% ipython --no-banner

In [1]: import numpy as np

In [2]: import numpy.linalg as la

In [3]: np.set_printoptions(precision=2, suppress=True, linewidth=100, legacy="1.25")

In [4]: def tidy(a):
   ...:     return np.round(a, 2) + 0
   ...: 

In [5]: B = np.array([[3, 2, -3], [1, -3, -1], [-1, 3, 1]])

In [6]: m1 = B + B.T

In [7]: m1
Out[7]: 
array([[ 6,  3, -4],
       [ 3, -6,  2],
       [-4,  2,  2]])

In [8]: # equal to its transpose

In [9]: B = la.invert(m1)
AttributeError: module 'numpy.linalg' has no attribute 'invert'


In [10]: B = la.inv(m1)

In [11]: tidy(la.cond(m1))
Out[11]: 8.64

In [12]: (np.abs(B) > 1e-9).astype(int)
Out[12]: 
array([[1, 1, 1],
       [1, 1, 1],
       [1, 1, 1]])

In [13]: np.allclose(B, m1.T)
Out[13]: False

In [14]: tidy(la.slogdet(m1)[0])
Out[14]: -1.0

In [15]: tidy(m1 @ B)
Out[15]: 
array([[1., 0., 0.],
       [0., 1., 0.],
       [0., 0., 1.]])

In [16]: x = np.array([1, 2, 9])

In [17]: m1 @ (2 * x)
Out[17]: array([-48,  18,  36])

In [18]: (m1 @ x).argmax()
Out[18]: 2

In [19]: np.einsum("ij,j->i", m1, x)
Out[19]: array([-24,   9,  18])

In [20]: np.sign((m1 @ x).round(6))
Out[20]: array([-1,  1,  1])

In [21]: (m1 * x).sum(axis=1)
Out[21]: array([-24,   9,  18])

In [22]: m1 @ np.ones(3)
Out[22]: array([ 5., -1.,  0.])

In [23]: q, vecs = la.qr(m1[:, :1])[0], la.qr(m1[:, 1:])[0]

In [24]: sigma = la.svd(q.T @ vecs, compute_uv=False)

In [25]: (sigma > 0.9).sum()
Out[25]: 1

In [26]: tidy(np.degrees(np.arccos(sigma.clip(0, 1))))
Out[26]: array([17.66])

In [27]: sigma = 5 * 0.2 ** np.arange(4)

In [28]: rng = np.random.default_rng(32315)

In [29]: M = rng.normal(size=(10, 4)) * rng.permutation(sigma)

In [30]: tidy(M)
Out[30]: 
array([[ 0.01,  0.17, -0.32,  3.65],
       [ 0.  ,  0.14,  0.88,  2.11],
       [ 0.02,  0.16, -0.19, -1.18],
       [-0.08,  0.24, -0.81, -6.63],
       [ 0.06,  0.02,  0.54,  4.86],
       [ 0.02, -0.01,  1.39, -0.57],
       [-0.07, -0.08,  0.75, -0.28],
       [ 0.05, -0.04,  0.6 ,  2.21],
       [-0.05,  0.06, -0.59,  1.7 ],
       [ 0.07,  0.09, -0.85, -4.45]])

In [31]: def softmax(z):
    ...:     e = np.exp(z - z.max(axis=-1, keepdims=True))
    ...:     return e / e.sum(axis=-1, keepdims=True)
    ...: 

In [32]: tidy(softmax(m1[1]))
Out[32]: array([0.73, 0.  , 0.27])

In [33]: tidy(softmax(m1[1] + 2))
Out[33]: array([0.73, 0.  , 0.27])

In [34]: att = m1 @ m1.T / np.sqrt(3)

In [35]: softmax(att).round(6).argmax(axis=1)
Out[35]: array([0, 1, 2])

In [36]: tidy(softmax(att + np.triu(np.full(att.shape, -np.inf), 1)))
Out[36]: 
array([[1., 0., 0.],
       [0., 1., 0.],
       [0., 0., 1.]])

In [37]: tidy(softmax(att))
Out[37]: 
array([[1., 0., 0.],
       [0., 1., 0.],
       [0., 0., 1.]])

In [38]: tidy(softmax(att)[1] @ m1)
Out[38]: array([ 3., -6.,  2.])

In [39]: Xs = M - M.mean(axis=0)

In [40]: vecs = la.svd(Xs)[2][:2]

In [41]: B = Xs - Xs @ vecs.T @ vecs

In [42]: la.norm(B, axis=1).round(6).argmax()
Out[42]: 6

In [43]: B = np.c_[M[:, :2] @ np.array([[2, 2], [2, 2]]), np.array([5, 6, 7, 0, 1, 0, 6, 3, 3, 1])]

In [44]: tidy(B)
Out[44]: 
array([[ 0.35,  0.35,  5.  ],
       [ 0.27,  0.27,  6.  ],
       [ 0.35,  0.35,  7.  ],
       [ 0.32,  0.32,  0.  ],
       [ 0.15,  0.15,  1.  ],
       [ 0.02,  0.02,  0.  ],
       [-0.31, -0.31,  6.  ],
       [ 0.01,  0.01,  3.  ],
       [ 0.02,  0.02,  3.  ],
       [ 0.32,  0.32,  1.  ]])

In [45]: la.matrix_rank(np.c_[M, B])
Out[45]: 5

In [46]: la.matrix_rank(B)
Out[46]: 2

In [47]: tidy(la.norm(B - M @ la.lstsq(M, B)[0], axis=0))
Out[47]: array([0.  , 0.  , 9.05])

In [48]: tidy(la.lstsq(M, B[:, 0])[0])
Out[48]: array([2., 2., 0., 0.])

In [49]: tidy(la.norm(la.qr(M)[0].T @ B, axis=0) ** 2 / ((B ** 2).sum(axis=0) + 1e-12))
Out[49]: array([1.  , 1.  , 0.51])

In [50]: x = np.array([0, 0, -1, 0])

In [51]: rhs = M @ x

In [52]: tidy(la.lstsq(M, rhs)[0])
Out[52]: array([ 0.,  0., -1.,  0.])

In [53]: tidy(la.pinv(M) @ M)
Out[53]: 
array([[1., 0., 0., 0.],
       [0., 1., 0., 0.],
       [0., 0., 1., 0.],
       [0., 0., 0., 1.]])

In [54]: rhs = rhs + 0.1 * rng.normal(size=10)

In [55]: tidy(rhs)
Out[55]: array([ 0.3 , -0.74,  0.25,  1.03, -0.63, -1.31, -0.79, -0.6 ,  0.58,  0.86])

In [56]: b, *_ = la.lstsq(M, rhs)

In [57]: b.round()
Out[57]: array([-0.,  1., -1., -0.])

In [58]: tidy(la.norm(rhs - M @ b))
Out[58]: 0.12

In [59]: th = np.radians(15)

In [60]: R = np.eye(4)

In [61]: R[2, 2] = R[3, 3] = np.cos(th)

In [62]: R[2, 3], R[3, 2] = -np.sin(th), np.sin(th)

In [63]: tidy(R)
Out[63]: 
array([[ 1.  ,  0.  ,  0.  ,  0.  ],
       [ 0.  ,  1.  ,  0.  ,  0.  ],
       [ 0.  ,  0.  ,  0.97, -0.26],
       [ 0.  ,  0.  ,  0.26,  0.97]])

In [64]: B = M @ R.T

In [65]: tidy(la.det(R)), tidy(np.trace(R))
Out[65]: (1.0, 3.93)

In [66]: tidy(B)
Out[66]: 
array([[ 0.01,  0.17, -1.25,  3.44],
       [ 0.  ,  0.14,  0.31,  2.27],
       [ 0.02,  0.16,  0.12, -1.19],
       [-0.08,  0.24,  0.94, -6.61],
       [ 0.06,  0.02, -0.73,  4.84],
       [ 0.02, -0.01,  1.49, -0.19],
       [-0.07, -0.08,  0.79, -0.07],
       [ 0.05, -0.04,  0.  ,  2.29],
       [-0.05,  0.06, -1.01,  1.49],
       [ 0.07,  0.09,  0.33, -4.52]])

In [67]: tidy(la.svd(M, compute_uv=False)), tidy(la.svd(B, compute_uv=False))
Out[67]: (array([10.77,  2.12,  0.36,  0.15]), array([10.77,  2.12,  0.36,  0.15]))

In [68]: tidy(np.abs(B - M).max(axis=0))
Out[68]: array([0.  , 0.  , 1.74, 0.38])

In [69]: K = np.array([[16, 36, 20, -12, 24, -12],
    ...:     [36, 81, 45, -27, 54, -27],
    ...:     [20, 45, 25, -15, 30, -15],
    ...:     [-12, -27, -15, 9, -18, 9],
    ...:     [24, 54, 30, -18, 36, -18],
    ...:     [-12, -27, -15, 9, -18, 9]])

In [70]: # null space of dimension 5

In [71]: G = K.T @ K

In [72]: tidy(la.svd(K, compute_uv=False) ** 2)
Out[72]: array([30976.,     0.,     0.,     0.,     0.,     0.])

In [73]: np.diag(G)
Out[73]: array([ 2816, 14256,  4400,  1584,  6336,  1584])

In [74]: G
Out[74]: 
array([[ 2816,  6336,  3520, -2112,  4224, -2112],
       [ 6336, 14256,  7920, -4752,  9504, -4752],
       [ 3520,  7920,  4400, -2640,  5280, -2640],
       [-2112, -4752, -2640,  1584, -3168,  1584],
       [ 4224,  9504,  5280, -3168,  6336, -3168],
       [-2112, -4752, -2640,  1584, -3168,  1584]])

In [75]: left, sigma, vt = la.svd(K)

In [76]: np.argmax(sigma[:-1] / (sigma[1:] + 1e-6)) + 1
Out[76]: 1

In [77]: B = left[:, :1] @ np.diag(sigma[:1]) @ vt[:1]

In [78]: la.matrix_rank(K, rtol=0.05)
Out[78]: 1

In [79]: tidy(la.norm(K - B) / la.norm(K))
Out[79]: 0.0

In [80]: tidy(la.norm(K - B, 2)), tidy(sigma[1])
Out[80]: (0.0, 0.0)

In [81]: tidy(K @ la.pinv(K) @ K)
Out[81]: 
array([[ 16.,  36.,  20., -12.,  24., -12.],
       [ 36.,  81.,  45., -27.,  54., -27.],
       [ 20.,  45.,  25., -15.,  30., -15.],
       [-12., -27., -15.,   9., -18.,   9.],
       [ 24.,  54.,  30., -18.,  36., -18.],
       [-12., -27., -15.,   9., -18.,   9.]])

In [82]: np.abs(np.diag(la.qr(K)[1])) > 1e-9
Out[82]: array([ True, False, False, False, False, False])

In [83]: la.lstsq(K[:-1].T, K[-1])[2]
Out[83]: 1

In [84]: W0 = np.load("case17.npy")

In [85]: W0
Out[85]: 
array([[2, 0, 2, 0, 2, 0],
       [2, 3, 2, 3, 2, 3],
       [3, 3, 3, 3, 3, 3],
       [2, 0, 2, 0, 2, 0],
       [2, 3, 2, 3, 2, 3],
       [3, 3, 3, 3, 3, 3]])

In [86]: rk = la.matrix_rank(W0)

In [87]: rk
Out[87]: 2

In [88]: ns = la.svd(W0)[2][rk:].T

In [89]: la.matrix_rank(W0.T @ W0), la.matrix_rank(W0 @ W0.T)
Out[89]: (2, 2)

In [90]: [int(la.matrix_rank(W0[:, :j + 1])) for j in range(6)]
Out[90]: [1, 2, 2, 2, 2, 2]

In [91]: [int(la.matrix_rank(W0[:i])) for i in range(1, len(W0) + 1)]
Out[91]: [1, 2, 2, 2, 2, 2]

In [92]: np.allclose(W0 @ ns, 0)
Out[92]: True

In [93]: ns.shape
Out[93]: (6, 4)

In [94]: lab = rng.permutation(6)

In [95]: lab
Out[95]: array([1, 4, 0, 2, 3, 5])

In [96]: B = W0[lab][:, lab]

In [97]: B
Out[97]: 
array([[3, 2, 2, 2, 3, 3],
       [3, 2, 2, 2, 3, 3],
       [0, 2, 2, 2, 0, 0],
       [3, 3, 3, 3, 3, 3],
       [0, 2, 2, 2, 0, 0],
       [3, 3, 3, 3, 3, 3]])

In [98]: tidy(np.sort(np.abs(la.eigvals(B))))
Out[98]: array([ 0.,  0.,  0.,  0.,  0., 13.])

In [99]: np.allclose(B, W0)
Out[99]: False

In [100]: np.diff(W0, axis=0)
Out[100]: 
array([[ 0,  3,  0,  3,  0,  3],
       [ 1,  0,  1,  0,  1,  0],
       [-1, -3, -1, -3, -1, -3],
       [ 0,  3,  0,  3,  0,  3],
       [ 1,  0,  1,  0,  1,  0]])

In [101]: W0 - W0[0]
Out[101]: 
array([[0, 0, 0, 0, 0, 0],
       [0, 3, 0, 3, 0, 3],
       [1, 3, 1, 3, 1, 3],
       [0, 0, 0, 0, 0, 0],
       [0, 3, 0, 3, 0, 3],
       [1, 3, 1, 3, 1, 3]])

In [102]: tidy(la.svd(W0, compute_uv=False))
Out[102]: array([13.97,  3.87,  0.  ,  0.  ,  0.  ,  0.  ])

In [103]: la.matrix_rank(W0)
Out[103]: 2

In [104]: np.count_nonzero(W0)
Out[104]: 30
